% python3 -q
>>> import numpy as np
>>> from numpy import linalg as LA
>>> np.set_printoptions(precision=2, suppress=True, linewidth=100, floatmode="fixed")
>>> K = np.load("out11.npy")
>>> K
array([[ -5.95,  17.02,   2.05,   3.83,   4.02,  24.10,  -2.91],
       [-10.12,   5.90,  -9.85,  11.89,   7.98,   1.87, -15.96],
       [  5.09, -12.07,  -8.86,  -2.93,   6.90, -26.03,  -6.04],
       [ -5.96,   0.92, -17.00,   9.00,  19.01, -12.97, -23.18],
       [ 18.88,  11.88,   3.11, -29.91, -27.89, -12.89,  38.97],
       [  3.04,  25.86, -19.07, -10.99,  -5.03, -12.05,   5.90],
       [ -3.88, -21.10,   3.96,  11.06,   7.13,  -5.01, -12.14],
       [ -4.13,   2.18,   2.94,   5.04,   2.99,  11.04,  -3.75]])
>>> LA.matrix_rank(K, rtol=0.1)
np.int64(3)
>>> [round(float(x), 2) for x in LA.svd(K, compute_uv=False)[:3]]
[77.83, 49.37, 42.91]
>>> np.argsort(-LA.norm(K, axis=0).round(6), kind="stable")[:3]
array([6, 5, 1])
>>> np.round(LA.norm(K, 2) / LA.norm(K), 2)
np.float64(0.76)
>>> print(LA.cond(K) > 100)
True
>>> Y = K / LA.norm(K, axis=1, keepdims=True)
>>> cov = Y @ Y.T
>>> (cov - 2 * np.eye(8)).round(6).argmax(axis=1)
array([7, 3, 3, 1, 5, 4, 3, 0])
>>> cov[0]
array([ 1.00,  0.38, -0.86, -0.10, -0.29,  0.01, -0.39,  0.86])
>>> np.argwhere(np.triu(np.abs(cov) > 0.95, 1))
array([], shape=(0, 2), dtype=int64)
>>> LA.norm(Y, axis=1)
array([1.00, 1.00, 1.00, 1.00, 1.00, 1.00, 1.00, 1.00])
>>> rng = np.random.default_rng(9095)
>>> ang = rng.uniform(0, 2 * np.pi, 26)
>>> q, _ = LA.qr(np.array([[-0.5, -0.3],
...     [-0.2, 0.5],
...     [-0.1, 0.6],
...     [-1.3, 0.6],
...     [-1.0, 0.0],
...     [1.5, 0.7],
...     [1.6, 0.0],
...     [1.1, -0.4],
...     [-0.7, -0.9],
...     [-0.8, -0.6],
...     [0.2, 0.3],
...     [-0.8, -1.4]]))
>>> mat = 10 * np.c_[np.cos(ang), np.sin(ang)] @ q.T
>>> mat.round(2) + 0
array([[ 1.19, -2.40, -2.83, -3.32, -0.41, -2.63,  0.66,  2.31,  3.89,  2.45, -1.31,  6.17],
       [-0.26,  2.57,  2.79,  5.27,  2.06, -0.08, -3.30, -3.99, -2.43, -0.93,  0.88, -4.38],
       [ 1.77, -0.44, -0.87,  2.05,  2.43, -4.95, -3.89, -1.93,  3.37,  3.06, -1.04,  4.54],
       [ 1.54,  0.55,  0.24,  3.86,  3.02, -4.60, -4.83, -3.28,  2.21,  2.48, -0.64,  2.57],
       [ 1.61, -1.83, -2.31, -1.31,  0.83, -4.04, -1.33,  0.68,  4.17,  3.06, -1.36,  6.25],
       [-1.79,  0.83,  1.29, -1.22, -2.09,  4.88,  3.35,  1.30, -3.71, -3.17,  1.17, -5.16],
       [-1.79,  0.79,  1.25, -1.31, -2.13,  4.89,  3.41,  1.37, -3.68, -3.16,  1.15, -5.11],
       [-1.75,  1.34,  1.83,  0.00, -1.53,  4.60,  2.44,  0.36, -4.04, -3.20,  1.29, -5.84],
       [-1.60, -0.38, -0.05, -3.59, -2.95,  4.71,  4.72,  3.08, -2.43, -2.61,  0.71, -2.93],
       [-1.79,  1.04,  1.51, -0.75, -1.88,  4.80,  3.01,  0.94, -3.86, -3.20,  1.22, -5.46],
       [-1.61,  1.84,  2.32,  1.35, -0.81,  4.02,  1.30, -0.71, -4.17, -3.05,  1.36, -6.26],
       [ 1.74, -1.40, -1.88, -0.13,  1.46, -4.55, -2.33, -0.25,  4.06,  3.19, -1.30,  5.89],
       [ 1.31, -2.30, -2.74, -2.89, -0.12, -3.01,  0.19,  1.95,  4.01,  2.64, -1.34,  6.28],
       [ 1.79, -0.97, -1.44,  0.90,  1.95, -4.83, -3.12, -1.06,  3.81,  3.19, -1.21,  5.37],
       [-1.00, -1.59, -1.47, -5.25, -3.15,  3.37,  5.04,  4.24, -0.47, -1.36,  0.05,  0.18],
       [ 0.85,  1.78,  1.70,  5.42,  3.10, -3.03, -4.96, -4.33,  0.08,  1.09,  0.08, -0.76],
       [ 1.19, -2.40, -2.82, -3.30, -0.40, -2.65,  0.64,  2.30,  3.90,  2.46, -1.31,  6.17],
       [ 1.79, -0.86, -1.32,  1.16,  2.06, -4.87, -3.30, -1.25,  3.73,  3.17, -1.17,  5.21],
       [-1.79,  0.71,  1.17, -1.47, -2.20,  4.91,  3.52,  1.49, -3.62, -3.14,  1.13, -4.99],
       [ 1.22, -2.37, -2.80, -3.19, -0.32, -2.75,  0.52,  2.20,  3.93,  2.51, -1.32,  6.21],
       [ 0.62, -2.61, -2.92, -4.74, -1.52, -0.95,  2.43,  3.51,  3.08,  1.55, -1.08,  5.23],
       [ 0.55,  2.09,  2.10,  5.61,  2.92, -2.27, -4.67, -4.42, -0.67,  0.53,  0.32, -1.89],
       [ 1.69, -1.61, -2.10, -0.70,  1.17, -4.33, -1.87,  0.19,  4.14,  3.15, -1.34,  6.10],
       [-1.77,  0.46,  0.90, -2.00, -2.41,  4.95,  3.86,  1.90, -3.39, -3.07,  1.05, -4.58],
       [ 1.72, -1.50, -1.98, -0.40,  1.32, -4.45, -2.12, -0.04,  4.10,  3.18, -1.32,  6.00],
       [ 0.57,  2.08,  2.08,  5.60,  2.93, -2.31, -4.69, -4.42, -0.63,  0.56,  0.31, -1.83]])
>>> Y = mat / np.sqrt((mat ** 2).mean(axis=1, keepdims=True))
>>> Y[10]
array([-0.56,  0.64,  0.80,  0.47, -0.28,  1.39,  0.45, -0.25, -1.45, -1.06,  0.47, -2.17])
>>> LA.matrix_rank(Y) == LA.matrix_rank(mat)
np.True_
